$ python3 -q
>>> import numpy as np
>>> np.set_printoptions(precision=1, suppress=True, linewidth=100, floatmode="fixed")
>>> rnd = lambda a: np.round(a, 1) + 0
>>> W0 = np.array([[-2, -2, -2, -2, -2, -2],
...     [2, -2, 2, -2, 2, -2],
...     [2, 2, 2, 2, 2, 2],
...     [-2, -2, -2, -2, -2, -2],
...     [2, -2, 2, -2, 2, -2],
...     [2, 2, 2, 2, 2, 2]])
>>> W0
array([[-2, -2, -2, -2, -2, -2],
       [ 2, -2,  2, -2,  2, -2],
       [ 2,  2,  2,  2,  2,  2],
       [-2, -2, -2, -2, -2, -2],
       [ 2, -2,  2, -2,  2, -2],
       [ 2,  2,  2,  2,  2,  2]])
>>> np.allclose(W0[:-1].T @ np.linalg.lstsq(W0[:-1].T, W0[-1])[0], W0[-1])
True
>>> feats = np.loadtxt("arr.csv", delimiter=",")
>>> feats
array([[-2.0,  1.0, -2.0,  1.0],
       [ 1.0,  1.0,  1.0,  1.0],
       [-2.0,  1.0, -2.0,  1.0],
       [ 1.0,  1.0,  1.0,  1.0]])
>>> # column 2 repeats column 0
>>> rk = np.linalg.matrix_rank(feats)
>>> rk
np.int64(2)
>>> ns = np.linalg.svd(feats)[2][rk:].T
>>> ns.shape
(4, 2)
>>> rnd(feats @ ns)
array([[0.0, 0.0],
       [0.0, 0.0],
       [0.0, 0.0],
       [0.0, 0.0]])
>>> rnd(ns @ ns.T)
array([[ 0.5,  0.0, -0.5,  0.0],
       [ 0.0,  0.5,  0.0, -0.5],
       [-0.5,  0.0,  0.5,  0.0],
       [ 0.0, -0.5,  0.0,  0.5]])
>>> [int(np.linalg.matrix_rank(feats[:i])) for i in range(1, len(feats) + 1)]
[1, 2, 2, 2]
>>> proj = np.triu(np.array([[-3, -2, -3, -3], [2, -1, 3, -1], [0, 1, -2, -1], [1, 3, -3, 1]]), 1) + np.eye(4)
>>> Y = proj @ feats @ np.linalg.inv(proj)
>>> np.linalg.matrix_rank(Y)
np.int64(2)
>>> Y
array([[ -1.0,  -9.0,  23.0,   4.0],
       [ -6.0,  -9.0,   3.0, -21.0],
       [ -3.0,  -6.0,   6.0,  -9.0],
       [  1.0,   3.0,  -5.0,   2.0]])
>>> rnd(np.linalg.eigvalsh(feats).min())
np.float64(-4.6)
>>> [round(float(np.linalg.det(feats[:i, :i])), 2) + 0 for i in range(1, 5)]
[-2.0, -3.0, 0.0, 0.0]
>>> U, sigma, Vh = np.linalg.svd(feats)
>>> evecs = Vh[:(sigma > 1e-8).sum()]
>>> rng = np.random.default_rng(21404)
>>> x = feats[3] + -1 * feats[1] + rng.integers(2) * np.eye(4)[2]
>>> x
array([0.0, 0.0, 0.0, 0.0])
>>> rnd(np.diag(evecs.T @ evecs))
array([0.5, 0.5, 0.5, 0.5])
>>> rnd(np.linalg.norm(x - evecs.T @ evecs @ x))
np.float64(0.0)
>>> U, sigma, Vh = np.linalg.svd(feats)
>>> rnd(sigma)
array([4.6, 2.6, 0.0, 0.0])
>>> Y = U[:, :2] @ np.diag(sigma[:2]) @ Vh[:2]
>>> rnd(Y)
array([[-2.0,  1.0, -2.0,  1.0],
       [ 1.0,  1.0,  1.0,  1.0],
       [-2.0,  1.0, -2.0,  1.0],
       [ 1.0,  1.0,  1.0,  1.0]])
>>> rnd(np.abs(feats - Y).max())
np.float64(0.0)
>>> np.linalg.matrix_rank(feats, rtol=0.05)
np.int64(2)
>>> rnd(np.linalg.norm(feats - Y, 2)), rnd(sigma[2])
(np.float64(0.0), np.float64(0.0))
>>> rnd(np.linalg.norm(feats - Y) / np.linalg.norm(feats))
np.float64(0.0)
>>> Y = np.array([[8, -7, 4, -4, 0],
...     [1, -7, 4, -3, 2],
...     [-5, 2, -7, 5, -6],
...     [5, 5, -8, 9, -6],
...     [5, -5, -4, 9, -2]])
>>> mat = Y - Y.T
>>> mat
array([[  0,  -8,   9,  -9,  -5],
       [  8,   0,   2,  -8,   7],
       [ -9,  -2,   0,  13,  -2],
       [  9,   8, -13,   0, -15],
       [  5,  -7,   2,  15,   0]])
>>> # rows and columns are dependent
>>> [round(float(x), 1) for x in np.linalg.svd(mat, compute_uv=False)[:3]]
[24.2, 24.2, 13.4]
>>> rnd(np.linalg.norm(mat, 2) / np.linalg.norm(mat))
np.float64(0.6)
>>> np.linalg.matrix_rank(mat, rtol=0.1)
np.int64(4)
>>> np.linalg.cond(mat) > 100
np.True_
>>> lab = rng.permutation(5)
>>> lab
array([0, 4, 1, 3, 2])
>>> Y = mat[lab][:, lab]
>>> np.diag(Y)
array([0, 0, 0, 0, 0])
>>> np.allclose(Y, mat)
False
>>> Y = mat / np.linalg.norm(mat, axis=1, keepdims=True)
>>> C2 = Y @ Y.T
>>> (C2 - 2 * np.eye(5)).round(6).argmax(axis=1)
array([1, 0, 4, 4, 2])
>>> m1 = np.array([[0.0, 2.0, 0.0, -2.0, 2.0, -1.0],
...     [2.0, 0.0, 0.0, 0.0, 0.0, 0.0],
...     [0.0, 0.0, 0.0, 0.0, 0.0, 0.0],
...     [-2.0, 0.0, 0.0, 0.0, 0.0, 0.0],
...     [2.0, 0.0, 0.0, 0.0, 0.0, 0.0],
...     [-1.0, 0.0, 0.0, 0.0, 0.0, 0.0]])
>>> # rows 1 and 4 are equal
>>> np.trace(m1)
np.float64(0.0)
>>> m1 @ m1
array([[13.0,  0.0,  0.0,  0.0,  0.0,  0.0],
       [ 0.0,  4.0,  0.0, -4.0,  4.0, -2.0],
       [ 0.0,  0.0,  0.0,  0.0,  0.0,  0.0],
       [ 0.0, -4.0,  0.0,  4.0, -4.0,  2.0],
       [ 0.0,  4.0,  0.0, -4.0,  4.0, -2.0],
       [ 0.0, -2.0,  0.0,  2.0, -2.0,  1.0]])
>>> assert m1 == m1.T
Traceback (most recent call last):
  File "<python-input-57>", line 1, in <module>
    assert m1 == m1.T
           ^^^^^^^^^^
ValueError: The truth value of an array with more than one element is ambiguous. Use a.any() or a.all()
>>> rnd(np.sort(np.abs(np.linalg.eigvals(m1))))
array([0.0, 0.0, 0.0, 0.0, 3.6, 3.6])
>>> rnd(np.linalg.matrix_power(m1, 4))
array([[169.0,   0.0,   0.0,   0.0,   0.0,   0.0],
       [  0.0,  52.0,   0.0, -52.0,  52.0, -26.0],
       [  0.0,   0.0,   0.0,   0.0,   0.0,   0.0],
       [  0.0, -52.0,   0.0,  52.0, -52.0,  26.0],
       [  0.0,  52.0,   0.0, -52.0,  52.0, -26.0],
       [  0.0, -26.0,   0.0,  26.0, -26.0,  13.0]])
>>> np.all(np.linalg.eigvalsh(m1) > 0)
np.False_
>>> rnd(np.linalg.eigvalsh(m1).min())
np.float64(-3.6)
>>> A = np.diag(np.array([0, 2, -2])) + -1 * np.eye(3, k=1) + -1 * np.eye(3, k=-1)
>>> A
array([[ 0.0, -1.0,  0.0],
       [-1.0,  2.0, -1.0],
       [ 0.0, -1.0, -2.0]])
>>> def softmax(z):
...     e = np.exp(z - z.max(axis=-1, keepdims=True))
...     return e / e.sum(axis=-1, keepdims=True)
... 
>>> rnd(softmax(10 * A[1]))
array([0.0, 1.0, 0.0])
>>> scores = A @ A.T / np.sqrt(3)
>>> softmax(scores).round(6).argmax(axis=1)
array([0, 1, 2])
>>> rnd(softmax(scores)[1] @ A)
array([-1.0,  1.9, -1.0])
>>> rnd(softmax(scores + np.triu(np.full(scores.shape, -np.inf), 1)))
array([[1.0, 0.0, 0.0],
       [0.0, 1.0, 0.0],
       [0.1, 0.0, 0.9]])
>>> Y = A + rng.integers(-2, 3, (3, 2)) @ rng.integers(-2, 3, (2, 3))
>>> Y
array([[ 0.0,  1.0,  1.0],
       [-1.0,  0.0, -4.0],
       [ 0.0, -5.0, -2.0]])
>>> np.abs(Y - A).sum(axis=1)
array([3.0, 5.0, 4.0])
>>> Y - A
array([[ 0.0,  2.0,  1.0],
       [ 0.0, -2.0, -3.0],
       [ 0.0, -4.0,  0.0]])
>>> np.allclose(Y, Y.T)
False
>>> np.trace(Y)
np.float64(-2.0)
>>> rnd(np.sort(np.abs(np.linalg.eigvals(Y))))
array([0.2, 3.6, 5.4])
>>> rnd(np.abs(np.linalg.eigvals(Y)).max())
np.float64(5.4)
>>> C2 = A.T @ A
>>> rnd(np.linalg.svd(A, compute_uv=False) ** 2)
array([6.8, 5.1, 0.1])
>>> np.diag(C2)
array([1.0, 6.0, 5.0])
>>> rnd(np.linalg.eigvalsh(C2)[::-1])
array([6.8, 5.1, 0.1])
>>> arr = np.loadtxt("layer5.csv", delimiter=",")
>>> arr
array([[ 1.0,  1.0,  1.0, -1.0],
       [ 0.0, -1.0, -1.0, -2.0],
       [ 0.0,  0.0, -2.0, -2.0],
       [ 0.0,  0.0,  0.0, -2.0]])
>>> # triangular
>>> rnd(np.linalg.matrix_power(arr - np.diag(np.diag(arr)), 4))
array([[0.0, 0.0, 0.0, 0.0],
       [0.0, 0.0, 0.0, 0.0],
       [0.0, 0.0, 0.0, 0.0],
       [0.0, 0.0, 0.0, 0.0]])
>>> [int(np.linalg.matrix_rank(np.linalg.matrix_power(arr, p))) for p in range(1, 5)]
[4, 4, 4, 4]
>>> rnd(np.sort(np.linalg.eigvals(arr)))
array([-2.0, -2.0, -1.0,  1.0])
>>> arr @ arr
array([[ 1.0,  0.0, -2.0, -3.0],
       [ 0.0,  1.0,  3.0,  8.0],
       [ 0.0,  0.0,  4.0,  8.0],
       [ 0.0,  0.0,  0.0,  4.0]])
>>> vals, evecs = np.linalg.eig(arr)
>>> vals
array([ 1.0, -1.0, -2.0, -2.0])
>>> arr @ evecs[:, 0] - vals[0] * evecs[:, 0]
array([0.0, 0.0, 0.0, 0.0])
>>> rnd(np.sort(np.linalg.eigvals(arr @ arr)))
array([1.0, 1.0, 4.0, 4.0])
>>> np.prod(vals)
np.float64(-4.0)
>>> J = np.loadtxt("case14.csv", delimiter=",")
>>> J
array([[-0.3,  1.3, -0.8,  1.4, -0.6, -0.9],
       [ 2.2,  0.0, -0.4, -1.8,  0.0,  0.9],
       [ 0.8,  2.2,  0.6,  0.2, -1.1,  1.5],
       [-0.5,  0.1,  1.6, -0.9,  0.0, -0.8],
       [-0.6, -4.0, -0.4, -1.3,  2.0,  1.1],
       [-0.2,  0.4,  1.4, -1.6, -0.2,  0.2],
       [-0.8,  4.1,  1.5,  0.4, -2.1,  1.4],
       [ 1.3, -0.4, -1.0,  0.5,  0.2,  0.7],
       [-1.3, -1.0,  0.6,  0.5,  0.5, -0.1],
       [-1.2, -2.8,  0.2, -0.1,  1.3, -0.1],
       [-0.8,  1.4, -0.2, -1.4, -0.7, -0.1],
       [-0.5, -1.2, -0.9,  0.4,  0.6, -0.7],
       [ 0.1,  1.6,  0.1,  0.0, -0.8, -1.2],
       [ 0.9, -1.2,  1.3, -2.6,  0.6,  0.2],
       [ 0.8, -5.1,  0.2,  0.2,  2.5,  1.5],
       [-0.5, -2.4,  0.1,  2.4,  1.2, -1.1],
       [-0.4,  4.1,  1.2,  0.9, -2.0,  0.0],
       [-0.2, -2.5,  0.0, -0.7,  1.3, -0.4],
       [-0.7, -3.1, -1.8,  0.6,  1.5, -1.5],
       [ 0.9,  1.9, -1.9, -1.4, -1.0,  1.9],
       [-0.2,  1.4, -2.3, -0.7, -0.7,  0.3],
       [-0.3,  0.1,  0.8, -0.3, -0.1, -0.1],
       [-1.5,  2.4,  1.5, -0.4, -1.2,  0.9],
       [ 1.4, -1.4,  0.1, -0.2,  0.7,  1.5]])
>>> vals, evecs = np.linalg.eig(A)
>>> rnd(np.sort(np.linalg.eigvals(A @ A)))
array([0.1, 5.1, 6.8])
>>> rnd(np.sort(np.linalg.eigvals(np.linalg.inv(A))))
array([-2.9, -0.4,  0.4])
>>> Xc = J - J.mean(axis=0)
>>> U, sigma, Vh = np.linalg.svd(Xc, full_matrices=False)
>>> rnd(Vh[0] * np.sign(Vh[0, np.abs(Vh[0]).argmax()]))
array([ 0.0,  0.9,  0.1,  0.0, -0.4,  0.1])
>>> rnd(np.abs(Vh[-1]))
array([0.0, 0.4, 0.0, 0.0, 0.9, 0.0])
>>> rnd(sigma)
array([13.0,  6.4,  5.4,  4.1,  3.2,  0.1])
>>> np.searchsorted(np.cumsum(sigma ** 2) / (sigma ** 2).sum(), 0.9) + 1
np.int64(4)
>>> np.linalg.matrix_rank(Xc)
np.int64(6)
>>> F = np.load("block4.npy")
>>> F
array([[ 0,  1, -2,  2, -2],
       [ 0,  0, -1, -2, -1],
       [ 0,  0,  0,  0, -1],
       [ 0,  0,  0,  0,  2],
       [ 0,  0,  0,  0,  0]])
>>> np.linalg.matrix_rank(F, rtol=0.1)
np.int64(3)
>>> rnd(np.linalg.norm(F, 2) / np.linalg.norm(F))
np.float64(0.8)
>>> np.linalg.cond(F) > 100
np.True_
>>> np.argsort(-np.linalg.norm(F, axis=0).round(6), kind="stable")[:3]
array([4, 3, 2])
>>> lab = rng.permutation(5)
>>> lab
array([3, 4, 2, 1, 0])
>>> Y = F[lab][:, lab]
>>> Y
array([[ 0,  2,  0,  0,  0],
       [ 0,  0,  0,  0,  0],
       [ 0, -1,  0,  0,  0],
       [-2, -1, -1,  0,  0],
       [ 2, -2, -2,  1,  0]])
>>> rnd(np.sort(np.abs(np.linalg.eigvals(Y))))
array([0.0, 0.0, 0.0, 0.0, 0.0])
>>> np.diag(Y)
array([0, 0, 0, 0, 0])
